$ ipython --no-banner

In [1]: import numpy as np

In [2]: np.set_printoptions(suppress=True, linewidth=120)

In [3]: tidy = lambda a: np.round(a, 1) + 0

In [4]: E = np.load("arr.npy")

In [5]: E
Out[5]: 
array([[-3, -2,  1, -2, -1, -1, -2, -1,  2, -1,  2],
       [ 3,  3, -3, -3,  1, -1,  1,  0,  0, -1,  1],
       [-3, -3,  3, -1,  2,  2,  1,  2, -1, -3, -3],
       [-2,  0, -1, -3,  2,  0,  3, -2, -2,  2, -2],
       [-2,  0,  1,  2, -3, -3, -3,  2, -1, -3,  2],
       [-2,  0, -1, -3,  2,  0,  3, -2, -2,  2, -2],
       [-1,  0, -3,  0,  3, -2,  3, -3, -1,  1,  1],
       [ 3, -2, -3, -1, -3,  0,  3, -2,  2,  0,  3],
       [-1,  2,  0,  0, -2, -2,  2, -3,  3,  0,  3],
       [-2, -2, -3, -1,  1, -2,  0, -1,  0,  3,  1]])

In [6]: # looks like rank 9

In [7]: rk = np.linalg.matrix_rank(E)

In [8]: rk
Out[8]: np.int64(9)

In [9]: null = np.linalg.svd(E)[2][rk:].T

In [10]: np.allclose(E @ null, 0)
Out[10]: True

In [11]: [int(np.linalg.matrix_rank(E[:, :j + 1])) for j in range(11)]
Out[11]: [1, 2, 3, 4, 5, 6, 7, 8, 9, 9, 9]

In [12]: tidy(E @ null)
Out[12]: 
array([[0., 0.],
       [0., 0.],
       [0., 0.],
       [0., 0.],
       [0., 0.],
       [0., 0.],
       [0., 0.],
       [0., 0.],
       [0., 0.],
       [0., 0.]])

In [13]: null.shape
Out[13]: (11, 2)

In [14]: print([int(np.linalg.matrix_rank(np.delete(E, i, axis=0))) for i in range(10)])
[8, 8, 8, 9, 8, 9, 8, 8, 8, 8]

In [15]: u = np.array([1, 1, 4, 1]) + 0.5

In [16]: K = np.outer(u, u) / (u @ u)

In [17]: tidy(K)
Out[17]: 
array([[0.1, 0.1, 0.2, 0.1],
       [0.1, 0.1, 0.2, 0.1],
       [0.2, 0.2, 0.8, 0.2],
       [0.1, 0.1, 0.2, 0.1]])

In [18]: w, evecs = np.linalg.eigh(K)

In [19]: tidy(evecs.T @ evecs)
Out[19]: 
array([[1., 0., 0., 0.],
       [0., 1., 0., 0.],
       [0., 0., 1., 0.],
       [0., 0., 0., 1.]])

In [20]: tidy(np.linalg.eigvalsh(K + 4 * np.eye(4)))
Out[20]: array([4., 4., 4., 5.])

In [21]: tidy(w.sum()), np.trace(K)
Out[21]: (np.float64(1.0), np.float64(1.0))

In [22]: np.unique(w.round(6) + 0, return_counts=True)[1]
Out[22]: array([3, 1])

In [23]: tidy(evecs @ np.diag(w) @ evecs.T)
Out[23]: 
array([[0.1, 0.1, 0.2, 0.1],
       [0.1, 0.1, 0.2, 0.1],
       [0.2, 0.2, 0.7, 0.2],
       [0.1, 0.1, 0.2, 0.1]])

In [24]: print(tidy(np.linalg.svd(K, compute_uv=False)))
[1. 0. 0. 0.]

In [25]: other = np.array([[2, 0, 1], [2, 2, 1]])

In [26]: Z = np.kron(other, K)

In [27]: tidy(np.linalg.norm(Z, 2)), tidy(np.linalg.norm(other, 2) * np.linalg.norm(K, 2))
Out[27]: (np.float64(3.5), np.float64(3.5))

In [28]: np.linalg.matrix_rank(Z)
Out[28]: np.int64(2)

In [29]: x = np.array([0, 0, 0, 2])

In [30]: tidy(np.eye(4) - K)
Out[30]: 
array([[ 0.9, -0.1, -0.2, -0.1],
       [-0.1,  0.9, -0.2, -0.1],
       [-0.2, -0.2,  0.2, -0.2],
       [-0.1, -0.1, -0.2,  0.9]])

In [31]: np.trace(K)
Out[31]: np.float64(1.0)

In [32]: tidy(K @ K @ x)
Out[32]: array([0.2, 0.2, 0.5, 0.2])

In [33]: J = np.load("w.npy")

In [34]: print(J)
[[ 1 -1  1 -1]
 [ 1  0  0  0]
 [ 1  1  1  1]
 [ 1  2  4  8]
 [ 1  3  9 27]
 [ 1  4 16 64]]

In [35]: np.linalg.cond(J) > 100
Out[35]: np.False_

In [36]: np.argsort(-np.linalg.norm(J, axis=0).round(6), kind="stable")[:3]
Out[36]: array([3, 2, 1])

In [37]: round(np.log10(np.linalg.cond(J)))
Out[37]: 2

In [38]: def softmax(z):
    ...:     e = np.exp(z - z.max(axis=-1, keepdims=True))
    ...:     return e / e.sum(axis=-1, keepdims=True)
    ...: 

In [39]: tidy(softmax(J[2]))
Out[39]: array([0.2, 0.2, 0.2, 0.2])

In [40]: print(tidy(softmax(J[2] + 5)))
[0.2 0.2 0.2 0.2]

In [41]: att = J @ J.T / np.sqrt(4)

In [42]: softmax(att).round(6).argmax(axis=1)
Out[42]: array([0, 0, 5, 5, 5, 5])

In [43]: feats = np.load("test9.npy")

In [44]: feats
Out[44]: 
array([[0, 2, 0, 0, 0, 0, 0, 0, 0, 0, 0, 0, 0],
       [0, 0, 0, 0, 0, 0, 0, 0, 2, 0, 0, 0, 0],
       [0, 0, 0, 0, 0, 0, 0, 2, 0, 0, 0, 0, 0],
       [0, 0, 0, 0, 3, 0, 0, 0, 0, 0, 0, 0, 0],
       [0, 0, 0, 0, 0, 0, 0, 0, 0, 0, 3, 0, 0],
       [0, 0, 0, 2, 0, 0, 0, 0, 0, 0, 0, 0, 0],
       [0, 0, 1, 0, 0, 0, 0, 0, 0, 0, 0, 0, 0],
       [0, 0, 0, 0, 0, 0, 0, 0, 0, 2, 0, 0, 0],
       [0, 0, 0, 0, 0, 0, 0, 0, 0, 0, 0, 0, 1],
       [0, 0, 0, 0, 0, 0, 1, 0, 0, 0, 0, 0, 0],
       [0, 0, 0, 0, 0, 2, 0, 0, 0, 0, 0, 0, 0],
       [2, 0, 0, 0, 0, 0, 0, 0, 0, 0, 0, 0, 0],
       [0, 0, 0, 0, 0, 0, 0, 0, 0, 0, 0, 0, 0]])

In [45]: # null space of dimension 1

In [46]: tidy(np.linalg.norm(feats, axis=0))
Out[46]: array([2., 2., 1., 2., 3., 2., 1., 2., 2., 2., 3., 0., 1.])

In [47]: rk = np.linalg.matrix_rank(feats)

In [48]: rk
Out[48]: np.int64(12)

In [49]: null = np.linalg.svd(feats)[2][rk:].T

In [50]: np.allclose(feats @ null, 0)
Out[50]: True

In [51]: print([int(np.linalg.matrix_rank(feats[:i])) for i in range(1, len(feats) + 1)])
[1, 2, 3, 4, 5, 6, 7, 8, 9, 10, 11, 12, 12]

In [52]: print([int(np.linalg.matrix_rank(feats[:, :j + 1])) for j in range(13)])
[1, 2, 3, 4, 5, 6, 7, 8, 9, 10, 11, 11, 12]

In [53]: print([int(np.linalg.matrix_rank(np.delete(feats, i, axis=0))) for i in range(13)])
[11, 11, 11, 11, 11, 11, 11, 11, 11, 11, 11, 11, 12]

In [54]: null.shape
Out[54]: (13, 1)

In [55]: left, sv, VT = np.linalg.svd(feats)

In [56]: evecs = VT[:(sv > 1e-8).sum()]

In [57]: rng = np.random.default_rng(25)

In [58]: x = feats[6] + -3 * feats[10] + rng.integers(2) * np.eye(13)[8]

In [59]: x
Out[59]: array([ 0.,  0.,  1.,  0.,  0., -6.,  0.,  0.,  1.,  0.,  0.,  0.,  0.])

In [60]: tidy(np.linalg.norm(x - evecs.T @ evecs @ x))
Out[60]: np.float64(0.0)

In [61]: np.allclose(evecs.T @ evecs @ x, x)
Out[61]: True

In [62]: t3 = np.stack([E, -1 * E, E[::-1]])

In [63]: np.linalg.matrix_rank(t3.reshape(3, -1))
Out[63]: np.int64(2)

In [64]: np.einsum("bij,cij->bc", t3, t3)
Out[64]: 
array([[ 455, -455,  -26],
       [-455,  455,   26],
       [ -26,   26,  455]])

In [65]: t3.sum(axis=0)
Out[65]: 
array([[-2, -2, -3, -1,  1, -2,  0, -1,  0,  3,  1],
       [-1,  2,  0,  0, -2, -2,  2, -3,  3,  0,  3],
       [ 3, -2, -3, -1, -3,  0,  3, -2,  2,  0,  3],
       [-1,  0, -3,  0,  3, -2,  3, -3, -1,  1,  1],
       [-2,  0, -1, -3,  2,  0,  3, -2, -2,  2, -2],
       [-2,  0,  1,  2, -3, -3, -3,  2, -1, -3,  2],
       [-2,  0, -1, -3,  2,  0,  3, -2, -2,  2, -2],
       [-3, -3,  3, -1,  2,  2,  1,  2, -1, -3, -3],
       [ 3,  3, -3, -3,  1, -1,  1,  0,  0, -1,  1],
       [-3, -2,  1, -2, -1, -1, -2, -1,  2, -1,  2]])

In [66]: print(tidy(np.linalg.norm(t3, axis=(1, 2))))
[21.3 21.3 21.3]

In [67]: np.argsort(-np.linalg.norm(feats, axis=0).round(6), kind="stable")[:3]
Out[67]: array([ 4, 10,  0])

In [68]: tidy(np.linalg.norm(feats, 2) / np.linalg.norm(feats))
Out[68]: np.float64(0.4)

In [69]: np.linalg.matrix_rank(feats, rtol=0.1)
Out[69]: np.int64(12)

In [70]: A = np.load("data.npy")

In [71]: A
Out[71]: 
array([[ 1,  1, -1, -1,  1,  1, -1, -1],
       [ 1,  1, -1, -1, -1, -1,  1,  1],
       [ 1,  1,  1,  1,  1,  1,  1,  1],
       [ 1,  1,  1,  1, -1, -1, -1, -1],
       [ 1, -1, -1,  1, -1,  1,  1, -1],
       [ 1, -1,  1, -1,  1, -1,  1, -1],
       [ 1, -1, -1,  1,  1, -1, -1,  1]])

In [72]: u, r1 = E[4], E[2]

In [73]: u @ u
Out[73]: np.int64(54)

In [74]: p = (u @ r1) / (u @ u) * u

In [75]: (r1 - p) @ u
Out[75]: np.float64(0.0)

In [76]: print(np.outer(u, r1))
[[ 6  6 -6  2 -4 -4 -2 -4  2  6  6]
 [ 0  0  0  0  0  0  0  0  0  0  0]
 [-3 -3  3 -1  2  2  1  2 -1 -3 -3]
 [-6 -6  6 -2  4  4  2  4 -2 -6 -6]
 [ 9  9 -9  3 -6 -6 -3 -6  3  9  9]
 [ 9  9 -9  3 -6 -6 -3 -6  3  9  9]
 [ 9  9 -9  3 -6 -6 -3 -6  3  9  9]
 [-6 -6  6 -2  4  4  2  4 -2 -6 -6]
 [ 3  3 -3  1 -2 -2 -1 -2  1  3  3]
 [ 9  9 -9  3 -6 -6 -3 -6  3  9  9]
 [-6 -6  6 -2  4  4  2  4 -2 -6 -6]]

In [77]: x = np.array([-5, -4, 3, -1, -3, -3, 3, 1])

In [78]: h = np.maximum(A @ x, 0)

In [79]: print(np.flatnonzero(h > 1e-9))
[5]

In [80]: np.maximum(A @ x, 0) - np.maximum(-A @ x, 0)
Out[80]: array([-21,  -1,  -9,  -5,  -3,   5,  -7])

In [81]: X = np.load("sample7.npy")

In [82]: X
Out[82]: 
array([[2, 3, 2, 3, 2, 0, 3, 3],
       [0, 1, 0, 0, 1, 3, 3, 2],
       [3, 1, 2, 3, 0, 3, 1, 2],
       [0, 3, 1, 2, 2, 3, 0, 0],
       [3, 2, 2, 0, 3, 2, 1, 0],
       [0, 2, 2, 3, 0, 3, 1, 0],
       [0, 2, 2, 1, 1, 0, 3, 1]])

In [83]: left, sv, VT = np.linalg.svd(X, full_matrices=False)

In [84]: tidy(left.T @ X @ VT.T)
Out[84]: 
array([[12.2,  0. ,  0. ,  0. ,  0. ,  0. ,  0. ],
       [ 0. ,  4.7,  0. ,  0. ,  0. ,  0. ,  0. ],
       [ 0. ,  0. ,  3.8,  0. ,  0. ,  0. ,  0. ],
       [ 0. ,  0. ,  0. ,  3.7,  0. ,  0. ,  0. ],
       [ 0. ,  0. ,  0. ,  0. ,  3.3,  0. ,  0. ],
       [ 0. ,  0. ,  0. ,  0. ,  0. ,  1.9,  0. ],
       [ 0. ,  0. ,  0. ,  0. ,  0. ,  0. ,  0.2]])

In [85]: tidy(np.abs(VT[0]))
Out[85]: array([0.3, 0.4, 0.3, 0.4, 0.3, 0.4, 0.4, 0.3])

In [86]: tidy(np.sqrt((sv ** 2).sum())), tidy(np.linalg.norm(X))
Out[86]: (np.float64(14.6), np.float64(14.6))

In [87]: tidy(left.T @ left)
Out[87]: 
array([[1., 0., 0., 0., 0., 0., 0.],
       [0., 1., 0., 0., 0., 0., 0.],
       [0., 0., 1., 0., 0., 0., 0.],
       [0., 0., 0., 1., 0., 0., 0.],
       [0., 0., 0., 0., 1., 0., 0.],
       [0., 0., 0., 0., 0., 1., 0.],
       [0., 0., 0., 0., 0., 0., 1.]])
